% python3 -q
>>> import numpy as np
>>> np.set_printoptions(precision=3, suppress=True, linewidth=140, sign=" ")
>>> J = np.load("dump.npy")
>>> print(J)
[[-5 -5 -4 -3 -3 -4 -6 -5 -8 -4 -7 -4]
 [ 0  0  1  2  2  1 -1  0 -3  1 -2  1]
 [ 0  0  1  2  2  1 -1  0 -3  1 -2  1]
 [ 2  2  3  4  4  3  1  2 -1  3  0  3]
 [ 5  5  6  7  7  6  4  5  2  6  3  6]
 [ 5  5  6  7  7  6  4  5  2  6  3  6]]
>>> left, sigma, vt = np.linalg.svd(J)
>>> V = vt[:(sigma > 1e-8).sum()]
>>> rng = np.random.default_rng(87)
>>> x = J[4] + 2 * J[1] + rng.integers(2) * np.eye(12)[1]
>>> x
array([ 5.,  6.,  8., 11., 11.,  8.,  2.,  5., -4.,  8., -1.,  8.])
>>> print(np.linalg.matrix_rank(np.vstack([J, x])))
3
>>> round(float(np.linalg.norm(x - V.T @ V @ x)), 3)
0.957
>>> np.diag(V.T @ V)
array([ 0.084,  0.084,  0.11 ,  0.214,  0.214,  0.11 ,  0.136,  0.084,  0.474,  0.11 ,  0.266,  0.11 ])
>>> np.round(J @ np.linalg.pinv(J) @ J, 3) + 0
array([[-5., -5., -4., -3., -3., -4., -6., -5., -8., -4., -7., -4.],
       [ 0.,  0.,  1.,  2.,  2.,  1., -1.,  0., -3.,  1., -2.,  1.],
       [ 0.,  0.,  1.,  2.,  2.,  1., -1.,  0., -3.,  1., -2.,  1.],
       [ 2.,  2.,  3.,  4.,  4.,  3.,  1.,  2., -1.,  3.,  0.,  3.],
       [ 5.,  5.,  6.,  7.,  7.,  6.,  4.,  5.,  2.,  6.,  3.,  6.],
       [ 5.,  5.,  6.,  7.,  7.,  6.,  4.,  5.,  2.,  6.,  3.,  6.]])
>>> np.round(np.trace(np.linalg.pinv(J) @ J), 3)
np.float64(2.0)
>>> np.allclose(J[:-1].T @ np.linalg.lstsq(J[:-1].T, J[-1])[0], J[-1])
True
>>> np.abs(np.diag(np.linalg.qr(J)[1])) > 1e-9
array([ True, False,  True, False, False, False])
>>> rk = np.linalg.matrix_rank(J)
>>> print(rk)
2
>>> N = np.linalg.svd(J)[2][rk:].T
>>> [int(np.linalg.matrix_rank(np.delete(J, i, axis=0))) for i in range(6)]
[2, 2, 2, 2, 2, 2]
>>> np.allclose(J @ N, 0)
True
